$ python3 -q
>>> import numpy as np
>>> np.set_printoptions(precision=3, suppress=True, linewidth=160)
>>> m1 = np.array([[-4, -11, -9, -10, 7, 12],
...     [-2, -8, -22, -15, -9, 11],
...     [3, -1, 17, 8, 16, 2],
...     [-1, -4, 4, 0, 9, 4],
...     [5, -2, -4, -3, -2, 7],
...     [7, -1, -1, -1, -1, 7],
...     [0, -7, 1, -3, 10, 9]])
>>> Uu, sig, Vt = np.linalg.svd(m1)
>>> print(sig.round(3) + 0)
[41.465 28.838 11.874  0.     0.     0.   ]
>>> other = Uu[:, :3] @ np.diag(sig[:3]) @ Vt[:3]
>>> print(np.linalg.matrix_rank(other))
3
>>> print(other.round(3) + 0)
[[ -4. -11.  -9. -10.   7.  12.]
 [ -2.  -8. -22. -15.  -9.  11.]
 [  3.  -1.  17.   8.  16.   2.]
 [ -1.  -4.   4.   0.   9.   4.]
 [  5.  -2.  -4.  -3.  -2.   7.]
 [  7.  -1.  -1.  -1.  -1.   7.]
 [  0.  -7.   1.  -3.  10.   9.]]
>>> print(round(float(np.abs(m1 - other).max()), 3))
0.0
>>> print(round(np.linalg.norm(m1 - other, 2), 3), np.round(sig[3], 3))
0.0 0.0
>>> other = np.array([[2, 2], [-2, 2], [1, 2], [1, -1], [0, -2], [-1, 2]])
>>> print(np.einsum("ij->j", m1))
[  8 -34 -14 -24  30  52]
>>> print(np.vstack([m1, other.T]).shape)
(9, 6)
>>> mat = np.loadtxt("arr.csv", delimiter=",")
>>> print(mat)
[[4. 1. 1. 1.]
 [1. 4. 1. 1.]
 [1. 1. 4. 1.]
 [1. 1. 1. 4.]]
>>> # symmetric, so the eigenvalues are real
>>> other = np.array([[-1, 6, -8], [-7, 2, 0]])
>>> W2 = np.kron(other, mat)
>>> print(W2.shape)
(8, 12)
>>> print(np.linalg.matrix_rank(W2))
8
>>> w1 = np.array([[0, 3, 2, 3, -2],
...     [-2, -2, -1, 0, 1],
...     [-1, 3, 2, 3, 0],
...     [-2, -1, 3, 0, 1]])
>>> c = np.array([0, 3, 0, 1, 2])
>>> act = np.maximum(mat @ w1 + c, 0)
>>> print(np.linalg.matrix_rank(act))
4
>>> print(act)
[[ 0. 15. 12. 16.  0.]
 [ 0.  0.  3.  7.  5.]
 [ 0. 15. 12. 16.  2.]
 [ 0.  3. 15.  7.  5.]]
>>> W2 = np.array([[2, 2, 1], [2, 2, 0], [0, 2, 1], [1, 0, 1], [2, 2, 0]])
>>> print((act @ W2).round(6).argmax(axis=1))
[1 0 1 1]
>>> G = act.T @ act
>>> print(np.linalg.eigvalsh(G)[::-1])
[1498.458  113.47    32.099    0.973    0.   ]
>>> print(np.trace(G), (act ** 2).sum())
1645.0 1645.0
>>> print(np.linalg.svd(act, compute_uv=False) ** 2)
[1498.458  113.47    32.099    0.973]
>>> print((act @ act.T).shape)
(4, 4)
>>> rng = np.random.default_rng(501)
>>> arr = (rng.random((5, 5)) < 0.3) + np.eye(5)
>>> arr /= arr.sum(axis=1, keepdims=True)
>>> print(arr)
[[1.    0.    0.    0.    0.   ]
 [0.    0.667 0.    0.333 0.   ]
 [0.    0.    0.5   0.    0.5  ]
 [0.    0.    0.    0.5   0.5  ]
 [0.    0.    0.    0.    1.   ]]
>>> print(np.sort(np.linalg.eigvals(arr)))
[0.5   0.5   0.667 1.    1.   ]
>>> print(np.round(np.prod(np.diag(arr)), 3), round(np.linalg.det(arr), 3))
0.167 0.167
